$ ipython --no-banner

In [1]: import numpy as np

In [2]: np.set_printoptions(precision=2, suppress=True, linewidth=100)

In [3]: M = np.loadtxt("x.csv", delimiter=",")

In [4]: M
Out[4]: 
array([[-0.18,  0.86, -0.32],
       [-0.69, -0.2 , -0.57],
       [ 0.37, -0.37, -0.67],
       [-0.6 , -0.27,  0.34]])

In [5]: # orthonormal columns

In [6]: hat = M @ np.linalg.solve(M.T @ M, M.T)

In [7]: hat @ M[:, 0]
Out[7]: array([-0.18, -0.69,  0.37, -0.6 ])

In [8]: np.allclose(hat @ hat, hat)
Out[8]: True

In [9]: np.linalg.matrix_rank(np.eye(4) - hat)
Out[9]: np.int64(1)

In [10]: w1 = np.array([[-1, -2, 2, 3], [2, 3, 3, 1], [3, 0, 1, -1]])

In [11]: beta = np.array([1, 2, 3, 3])

In [12]: hid = np.maximum(M @ w1 + beta, 0)

In [13]: np.linalg.matrix_rank(hid)
Out[13]: np.int64(4)

In [14]: (hid > 0).mean(axis=0)
Out[14]: array([0.5, 1. , 1. , 1. ])

In [15]: basis = np.array([[2, 1], [0, -1], [1, -2], [1, -1]])

In [16]: w1 @ basis
Out[16]: 
array([[ 3, -6],
       [ 8, -8],
       [ 6,  2]])

In [17]: M @ M.T
Out[17]: 
array([[ 0.88,  0.14, -0.18, -0.23],
       [ 0.14,  0.84,  0.21,  0.27],
       [-0.18,  0.21,  0.73, -0.35],
       [-0.23,  0.27, -0.35,  0.55]])

In [18]: np.round(M.T @ M, 2) + 0
Out[18]: 
array([[1., 0., 0.],
       [0., 1., 0.],
       [0., 0., 1.]])

In [19]: np.linalg.norm(M, axis=0)
Out[19]: array([1., 1., 1.])

In [20]: B = np.array([[0, 2, -2], [-3, 3, 0], [-2, -2, 0]])

In [21]: np.einsum("ij->j", M)
Out[21]: array([-1.1 ,  0.02, -1.22])

In [22]: np.linalg.matrix_rank(np.vstack([M, B.T]))
Out[22]: np.int64(3)

In [23]: np.einsum("ik,kj->ij", M, B)
Out[23]: 
array([[-1.96,  2.86,  0.37],
       [ 1.74, -0.82,  1.38],
       [ 2.47,  0.96, -0.73],
       [ 0.12, -2.69,  1.19]])

In [24]: np.linalg.matrix_rank(M @ B)
Out[24]: np.int64(3)

In [25]: np.vstack([M, B.T]).shape
Out[25]: (7, 3)

In [26]: gram = M.T @ M

In [27]: np.linalg.svd(M, compute_uv=False) ** 2
Out[27]: array([1., 1., 1.])

In [28]: np.allclose(gram, gram.T)
Out[28]: True

In [29]: np.trace(gram), np.round((M ** 2).sum(), 2)
Out[29]: (np.float64(3.0), np.float64(3.0))

In [30]: X = np.load("mat.npy")

In [31]: X
Out[31]: 
array([[ 4.17, -2.61, -0.91],
       [ 0.56,  4.74, -1.48],
       [ 4.84, -0.7 ,  1.06],
       [ 0.38,  4.34,  2.45],
       [ 2.33,  2.84, -3.39],
       [-0.1 ,  4.34, -2.49],
       [ 0.7 ,  3.62,  3.38],
       [-0.63, -3.69, -3.31],
       [ 3.09,  3.63,  1.51],
       [ 3.35,  1.49,  3.4 ],
       [-4.05, -0.73, -2.84],
       [-2.67,  3.26,  2.69],
       [ 1.18, -4.38,  2.11],
       [ 0.41, -1.58,  4.73],
       [-1.36,  3.32,  3.48],
       [ 2.33,  2.89,  3.35],
       [ 4.34,  2.3 ,  0.95],
       [-3.68, -3.27,  0.86],
       [ 2.82, -0.38,  4.11],
       [ 3.77, -1.92,  2.67]])

In [32]: Q, V = np.linalg.qr(X[:, :2])[0], np.linalg.qr(X[:, 2:])[0]

In [33]: sv = np.linalg.svd(Q.T @ V, compute_uv=False)

In [34]: sv
Out[34]: array([0.34])

In [35]: np.degrees(np.arccos(sv.clip(0, 1)))
Out[35]: array([70.28])

In [36]: labels = X[:, 2] > np.median(X[:, 2])

In [37]: f = X[labels].mean(axis=0) - X[~labels].mean(axis=0)

In [38]: np.argsort(-np.abs(f).round(6), kind="stable")
Out[38]: array([2, 1, 0])

In [39]: ((X - X.mean(axis=0)) @ f > 0).astype(int)
Out[39]: array([0, 0, 0, 1, 0, 0, 1, 0, 1, 1, 0, 1, 1, 1, 1, 1, 0, 0, 1, 1])

In [40]: basis = X[[3, 11]].astype(float)

In [41]: for _ in range(5):
    ...:     labels = np.linalg.norm(X[:, None] - basis, axis=-1).argmin(axis=1)
    ...:     basis = np.array([X[labels == j].mean(axis=0) for j in range(2)])
    ...: 

In [42]: labels
Out[42]: array([1, 0, 0, 0, 0, 0, 0, 1, 0, 0, 1, 0, 1, 1, 0, 0, 0, 1, 0, 0])

In [43]: basis
Out[43]: 
array([[ 1.74,  2.41,  1.55],
       [-0.43, -2.71,  0.11]])

In [44]: np.abs(basis[1] - basis[0]).argmax()
Out[44]: np.int64(1)

In [45]: Xc = X - X.mean(axis=0)

In [46]: V = np.linalg.svd(Xc)[2][:2]

In [47]: B = Xc - Xc @ V.T @ V

In [48]: B.std(axis=0)
Out[48]: array([1.59, 0.14, 1.66])

In [49]: np.diag(V.T @ V)
Out[49]: array([0.52, 1.  , 0.48])

In [50]: rng = np.random.default_rng(79979)

In [51]: labels = rng.permutation(3)

In [52]: B = X[:, labels] * rng.choice([-1, 1], 3)

In [53]: B
Out[53]: 
array([[-4.17, -0.91, -2.61],
       [-0.56, -1.48,  4.74],
       [-4.84,  1.06, -0.7 ],
       [-0.38,  2.45,  4.34],
       [-2.33, -3.39,  2.84],
       [ 0.1 , -2.49,  4.34],
       [-0.7 ,  3.38,  3.62],
       [ 0.63, -3.31, -3.69],
       [-3.09,  1.51,  3.63],
       [-3.35,  3.4 ,  1.49],
       [ 4.05, -2.84, -0.73],
       [ 2.67,  2.69,  3.26],
       [-1.18,  2.11, -4.38],
       [-0.41,  4.73, -1.58],
       [ 1.36,  3.48,  3.32],
       [-2.33,  3.35,  2.89],
       [-4.34,  0.95,  2.3 ],
       [ 3.68,  0.86, -3.27],
       [-2.82,  4.11, -0.38],
       [-3.77,  2.67, -1.92]])

In [54]: left, _, VT = np.linalg.svd(X.T @ B)

In [55]: labels
Out[55]: array([0, 2, 1])

In [56]: np.round(np.linalg.lstsq(X, B)[0], 2) + 0
Out[56]: 
array([[-1.,  0.,  0.],
       [ 0.,  0.,  1.],
       [ 0.,  1.,  0.]])

In [57]: np.round(left @ VT, 2) + 0
Out[57]: 
array([[-1.,  0.,  0.],
       [ 0.,  0.,  1.],
       [ 0.,  1.,  0.]])
